In [1]: import numpy as np

In [2]: np.set_printoptions(precision=3, suppress=True, linewidth=200)

In [3]: rng = np.random.default_rng(24)

In [4]: t = np.sort(rng.uniform(-2, 2, 27))

In [5]: feats = np.c_[t, t ** 2, t ** 3] @ np.array([[1, 0, 2], [0, 0, 2], [3, 3, 1]])

In [6]: feats.round(3) + 0
Out[6]: 
array([[-21.69 , -19.813,  -3.317],
       [-20.387, -18.552,  -3.117],
       [-18.796, -17.013,  -2.877],
       [-15.236, -13.581,  -2.362],
       [ -7.823,  -6.528,  -1.409],
       [ -1.618,  -0.939,  -0.749],
       [ -1.574,  -0.904,  -0.743],
       [ -0.922,  -0.408,  -0.636],
       [ -0.833,  -0.346,  -0.615],
       [ -0.543,  -0.164,  -0.525],
       [ -0.501,  -0.14 ,  -0.508],
       [ -0.286,  -0.043,  -0.382],
       [  0.026,   0.   ,   0.053],
       [  0.308,   0.051,   0.663],
       [  0.344,   0.065,   0.735],
       [  0.379,   0.08 ,   0.803],
       [  0.612,   0.204,   1.218],
       [  1.127,   0.557,   1.977],
       [  2.682,   1.834,   3.749],
       [  2.79 ,   1.927,   3.857],
       [  2.793,   1.93 ,   3.86 ],
       [  3.362,   2.43 ,   4.412],
       [  3.707,   2.737,   4.734],
       [  6.55 ,   5.338,   7.14 ],
       [  7.595,   6.313,   7.952],
       [ 11.55 ,  10.054,  10.823],
       [ 18.459,  16.687,  15.385]])

In [7]: t3 = np.stack([feats, 3 * feats, feats[::-1]])

In [8]: np.einsum("bij,cij->bc", t3, t3)
Out[8]: 
array([[  4492.099,  13476.296,  -3574.555],
       [ 13476.296,  40428.887, -10723.666],
       [ -3574.555, -10723.666,   4492.099]])

In [9]: np.linalg.matrix_rank(t3)
Out[9]: array([3, 3, 3])

In [10]: np.linalg.norm(t3, axis=(1, 2))
Out[10]: array([ 67.023, 201.069,  67.023])

In [11]: t3.shape
Out[11]: (3, 27, 3)

In [12]: (t3 @ feats.T).shape
Out[12]: (3, 27, 27)

In [13]: X = np.array([[1, 3, 0], [0, -1, 1], [0, 0, -2]])

In [14]: # triangular

In [15]: P = np.triu(np.array([[7, 0, 2], [5, 2, -3], [-9, 2, -7]]), 1) + np.eye(3)

In [16]: B = P @ X @ np.linalg.inv(P)

In [17]: P @ X - X @ P
Out[17]: 
array([[0., 0., 3.],
       [0., 0., 3.],
       [0., 0., 0.]])

In [18]: np.trace(B), np.trace(X)
Out[18]: (np.float64(-2.0), np.int64(-2))

In [19]: np.linalg.matrix_rank(B)
Out[19]: np.int64(3)

In [20]: np.poly(B)
Out[20]: array([ 1.,  2., -1., -2.])

In [21]: round(float(np.linalg.det(B)), 3)
Out[21]: 2.0

In [22]: f, r1 = X[0], X[1]

In [23]: f @ f
Out[23]: np.int64(10)

In [24]: p = (f @ r1) / (f @ f) * f

In [25]: r1 - p
Out[25]: array([ 0.3, -0.1,  1. ])

In [26]: np.outer(f, r1)
Out[26]: 
array([[ 0, -1,  1],
       [ 0, -3,  3],
       [ 0,  0,  0]])

In [27]: p
Out[27]: array([-0.3, -0.9, -0. ])

In [28]: t3 = np.stack([X, 2 * X, X[::-1]])

In [29]: np.linalg.norm(t3, axis=(1, 2))
Out[29]: array([4., 8., 4.])

In [30]: np.linalg.det(t3)
Out[30]: array([ 2., 16., -2.])

In [31]: np.linalg.matrix_rank(t3.reshape(3, -1))
Out[31]: np.int64(2)

In [32]: (t3 @ X.T).shape
Out[32]: (3, 3, 3)

In [33]: t3.shape
Out[33]: (3, 3, 3)

In [34]: t3.sum(axis=0)
Out[34]: 
array([[ 3,  9, -2],
       [ 0, -4,  4],
       [ 1,  3, -6]])

In [35]: data = np.load("block15.npy")

In [36]: data
Out[36]: 
array([[ 6, -5, -5,  2],
       [-9,  0, -1, -3],
       [ 0,  4,  5,  0],
       [-3, -3, -2, -1]])

In [37]: # looks like rank 3

In [38]: def softmax(z):
    ...:     e = np.exp(z - z.max(axis=-1, keepdims=True))
    ...:     return e / e.sum(axis=-1, keepdims=True)
    ...: 

In [39]: softmax(data).sum(axis=1)
Out[39]: array([1., 1., 1., 1.])

In [40]: np.round(softmax(10 * data[2]), 3) + 0
Out[40]: array([0., 0., 1., 0.])

In [41]: softmax(data[2] + -2)
Out[41]: array([0.005, 0.266, 0.724, 0.005])

In [42]: att = data @ data.T / np.sqrt(4)

In [43]: np.round(softmax(att), 3) + 0
Out[43]: 
array([[1.   , 0.   , 0.   , 0.   ],
       [0.   , 1.   , 0.   , 0.   ],
       [0.   , 0.   , 1.   , 0.   ],
       [0.   , 0.989, 0.   , 0.011]])

In [44]: softmax(att).round(6).argmax(axis=1)
Out[44]: array([0, 1, 2, 1])

In [45]: np.round(softmax(att)[2] @ data, 3) + 0
Out[45]: array([0., 4., 5., 0.])

In [46]: (data + data.T) / 2
Out[46]: 
array([[ 6. , -7. , -2.5, -0.5],
       [-7. ,  0. ,  1.5, -3. ],
       [-2.5,  1.5,  5. , -1. ],
       [-0.5, -3. , -1. , -1. ]])

In [47]: np.trace(data)
Out[47]: np.int64(10)

In [48]: data @ data
Out[48]: 
array([[ 75, -56, -54,  25],
       [-45,  50,  46, -15],
       [-36,  20,  21, -12],
       [ 12,  10,  10,   4]])

In [49]: np.linalg.matrix_power(data, 4)
Out[49]: 
array([[10389, -7830, -7510,  3463],
       [-7461,  5790,  5546, -2487],
       [-4500,  3316,  3185, -1500],
       [  138,    68,    62,    46]])

In [50]: labels = feats[:, 2] > np.median(feats[:, 2])

In [51]: f = feats[labels].mean(axis=0) - feats[~labels].mean(axis=0)

In [52]: labels.astype(int)
Out[52]: array([0, 0, 0, 0, 0, 0, 0, 0, 0, 0, 0, 0, 0, 0, 1, 1, 1, 1, 1, 1, 1, 1, 1, 1, 1, 1, 1])

In [53]: f
Out[53]: array([11.185,  9.457,  6.307])

In [54]: ((feats - feats.mean(axis=0)) @ f > 0).astype(int)
Out[54]: array([0, 0, 0, 0, 0, 0, 0, 0, 0, 0, 0, 1, 1, 1, 1, 1, 1, 1, 1, 1, 1, 1, 1, 1, 1, 1, 1])

In [55]: np.argsort(-np.abs(f).round(6), kind="stable")
Out[55]: array([0, 1, 2])

In [56]: labels = rng.permutation(4)

In [57]: labels
Out[57]: array([0, 1, 3, 2])

In [58]: B = data[labels][:, labels]

In [59]: B
Out[59]: 
array([[ 6, -5,  2, -5],
       [-9,  0, -3, -1],
       [-3, -3, -1, -2],
       [ 0,  4,  0,  5]])

In [60]: mat = np.array([[7, 2, 8], [9, 4, 5], [6, 8, 4], [3, 8, 2]])

In [61]: Q = mat.astype(float).copy()

In [62]: for j in range(3):
    ...:     Q[:, j] -= Q[:, :j] @ (Q[:, :j].T @ Q[:, j])
    ...:     Q[:, j] /= np.linalg.norm(Q[:, j])
    ...: 

In [63]: np.round(Q.T @ Q, 3) + 0
Out[63]: 
array([[1., 0., 0.],
       [0., 1., 0.],
       [0., 0., 1.]])

In [64]: B = np.array([[-6, -2], [5, 0], [1, -2], [8, -1]])

In [65]: J = B.T @ B

In [66]: J
Out[66]: 
array([[126,   2],
       [  2,   9]])

In [67]: # symmetric, so the eigenvalues are real

In [68]: U, sig, Vt = np.linalg.svd(J)

In [69]: sig
Out[69]: array([126.034,   8.966])

In [70]: B = U[:, :1] @ np.diag(sig[:1]) @ Vt[:1]

In [71]: np.linalg.matrix_rank(J, rtol=0.05)
Out[71]: np.int64(2)

In [72]: round(float(np.linalg.norm(J - B, 2)), 3), round(sig[1], 3)
Out[72]: (8.966, np.float64(8.966))

In [73]: np.linalg.matrix_rank(J, rtol=0.1)
Out[73]: np.int64(1)

In [74]: np.abs(np.linalg.svd(J)[2][-1])
Out[74]: array([0.017, 1.   ])

In [75]: round(np.log10(np.linalg.cond(J)))
Out[75]: 1

In [76]: w, V = np.linalg.eigh(J)

In [77]: x = np.array([-5, -5])

In [78]: (np.sign(V[:, -1].round(6)) == np.sign(V[0, -1].round(6))).astype(int)
Out[78]: array([1, 1])

In [79]: V * np.abs(w) @ V.T
Out[79]: 
array([[126.,   2.],
       [  2.,   9.]])

In [80]: np.linalg.eigvalsh(J[1:, 1:])
Out[80]: array([9.])

In [81]: V * np.maximum(w, 0) @ V.T
Out[81]: 
array([[126.,   2.],
       [  2.,   9.]])

In [82]: V * np.sqrt(w) @ V.T
Out[82]: 
array([[11.224,  0.141],
       [ 0.141,  2.997]])

In [83]: x @ J @ x
Out[83]: np.int64(3475)

In [84]: np.linalg.norm(J, axis=0)
Out[84]: array([126.016,   9.22 ])

In [85]: np.linalg.norm(J, axis=1)
Out[85]: array([126.016,   9.22 ])

In [86]: np.round(np.linalg.norm(J[1] - J[0]), 3)
Out[86]: np.float64(124.197)

In [87]: round(float(np.linalg.norm(J[1], 1)), 3), round(np.linalg.norm(J[1], np.inf), 3)
Out[87]: (11.0, np.float64(9.0))

In [88]: round(np.linalg.norm(J, "nuc"), 3)
Out[88]: np.float64(135.0)

In [89]: A = np.array([[1.4, -0.8], [-0.1, 0.6]])

In [90]: A[:, 0] *= 20

In [91]: A
Out[91]: 
array([[28. , -0.8],
       [-2. ,  0.6]])

In [92]: # row 0 dominates

In [93]: U, sig, Vt = np.linalg.svd(A, full_matrices=False)

In [94]: sig / sig[0]
Out[94]: array([1.   , 0.019])

In [95]: np.abs(Vt[0])
Out[95]: array([1.  , 0.03])

In [96]: B = np.array([[1, 1], [2, 1]])

In [97]: cent = np.kron(B, A)

In [98]: np.linalg.matrix_rank(cent)
Out[98]: np.int64(4)

In [99]: cent
Out[99]: 
array([[28. , -0.8, 28. , -0.8],
       [-2. ,  0.6, -2. ,  0.6],
       [56. , -1.6, 28. , -0.8],
       [-4. ,  1.2, -2. ,  0.6]])

In [100]: cent.shape
Out[100]: (4, 4)

In [101]: [round(float(x), 3) for x in np.linalg.svd(A, compute_uv=False)[:3]]
Out[101]: [28.084, 0.541]

In [102]: np.linalg.matrix_rank(A, rtol=0.1)
Out[102]: np.int64(1)

In [103]: np.argsort(-np.linalg.norm(A, axis=0).round(6), kind="stable")[:3]
Out[103]: array([0, 1])

In [104]: np.abs(np.linalg.svd(A)[2][-1])
Out[104]: array([0.03, 1.  ])

In [105]: np.round(softmax(A[0] + -1), 3) + 0
Out[105]: array([1., 0.])

In [106]: softmax(A).sum(axis=1)
Out[106]: array([1., 1.])

In [107]: np.round(softmax(A[0]), 3) + 0
Out[107]: array([1., 0.])

In [108]: att = A @ A.T / np.sqrt(2)

In [109]: np.round(softmax(att + np.triu(np.full(att.shape, -np.inf), 1)), 3) + 0
Out[109]: 
array([[1., 0.],
       [0., 1.]])

In [110]: softmax(att).round(6).argmax(axis=1)
Out[110]: array([0, 1])

In [111]: softmax(att)[0] @ A
Out[111]: array([28. , -0.8])

In [112]: m1 = np.array([[-3, 3, -3, 3], [-3, 1, -3, 1], [-3, 3, -3, 3], [-3, 1, -3, 1]])

In [113]: m1
Out[113]: 
array([[-3,  3, -3,  3],
       [-3,  1, -3,  1],
       [-3,  3, -3,  3],
       [-3,  1, -3,  1]])

In [114]: # rows and columns are dependent

In [115]: U, sig, Vt = np.linalg.svd(m1)

In [116]: sig.round(3) + 0
Out[116]: array([10.325,  2.325,  0.   ,  0.   ])

In [117]: np.argmax(sig[:-1] / (sig[1:] + 1e-6)) + 1
Out[117]: np.int64(2)

In [118]: B = U[:, :2] @ np.diag(sig[:2]) @ Vt[:2]

In [119]: np.linalg.matrix_rank(m1, rtol=0.05)
Out[119]: np.int64(2)

In [120]: np.round(np.abs(m1 - B).max(), 3)
Out[120]: np.float64(0.0)

In [121]: round(np.linalg.norm(m1 - B, 2), 3), round(sig[2], 3)
Out[121]: (np.float64(0.0), np.float64(0.0))

In [122]: np.linalg.matrix_rank(B)
Out[122]: np.int64(2)

In [123]: B
Out[123]: 
array([[-3.,  3., -3.,  3.],
       [-3.,  1., -3.,  1.],
       [-3.,  3., -3.,  3.],
       [-3.,  1., -3.,  1.]])

In [124]: np.linalg.matrix_rank(B, rtol=0.1)
Out[124]: np.int64(2)

In [125]: np.linalg.cond(B) > 100
Out[125]: np.True_

In [126]: [round(float(x), 3) for x in np.linalg.svd(B, compute_uv=False)[:3]]
Out[126]: [10.325, 2.325, 0.0]

In [127]: np.argsort(-np.linalg.norm(B, axis=0).round(6), kind="stable")[:3]
Out[127]: array([0, 2, 1])

In [128]: B = np.array([[1, 0, 3], [3, 1, 0], [3, 0, 3], [1, 0, 3]])

In [129]: K = B.T @ B

In [130]: K
Out[130]: 
array([[20,  3, 15],
       [ 3,  1,  0],
       [15,  0, 27]])

In [131]: # equal to its transpose

In [132]: x = np.array([0, 1, 1])

In [133]: target = K @ x

In [134]: target
Out[134]: array([18,  1, 27])

In [135]: np.round(np.linalg.solve(K, K[:, 0]), 3) + 0
Out[135]: array([1., 0., 0.])

In [136]: np.linalg.solve(K, -3 * target)
Out[136]: array([ 0., -3., -3.])

In [137]: np.round(np.linalg.solve(K, target), 3) + 0
Out[137]: array([0., 1., 1.])

In [138]: round(np.linalg.det(K), 3)
Out[138]: np.float64(72.0)

In [139]: np.allclose(K @ K.T, K.T @ K)
Out[139]: True

In [140]: (K + K.T) / 2
Out[140]: 
array([[20.,  3., 15.],
       [ 3.,  1.,  0.],
       [15.,  0., 27.]])

In [141]: (K - K.T) / 2
Out[141]: 
array([[0., 0., 0.],
       [0., 0., 0.],
       [0., 0., 0.]])

In [142]: t3 = np.stack([data, 5 * data, data[::-1]])

In [143]: np.einsum("bij,cij->bc", t3, t3)
Out[143]: 
array([[ 245, 1225,    0],
       [1225, 6125,    0],
       [   0,    0,  245]])

In [144]: np.linalg.matrix_rank(t3)
Out[144]: array([3, 3, 3])

In [145]: np.linalg.matrix_rank(t3.reshape(3, -1))
Out[145]: np.int64(2)

In [146]: (t3 @ data.T).shape
Out[146]: (3, 4, 4)
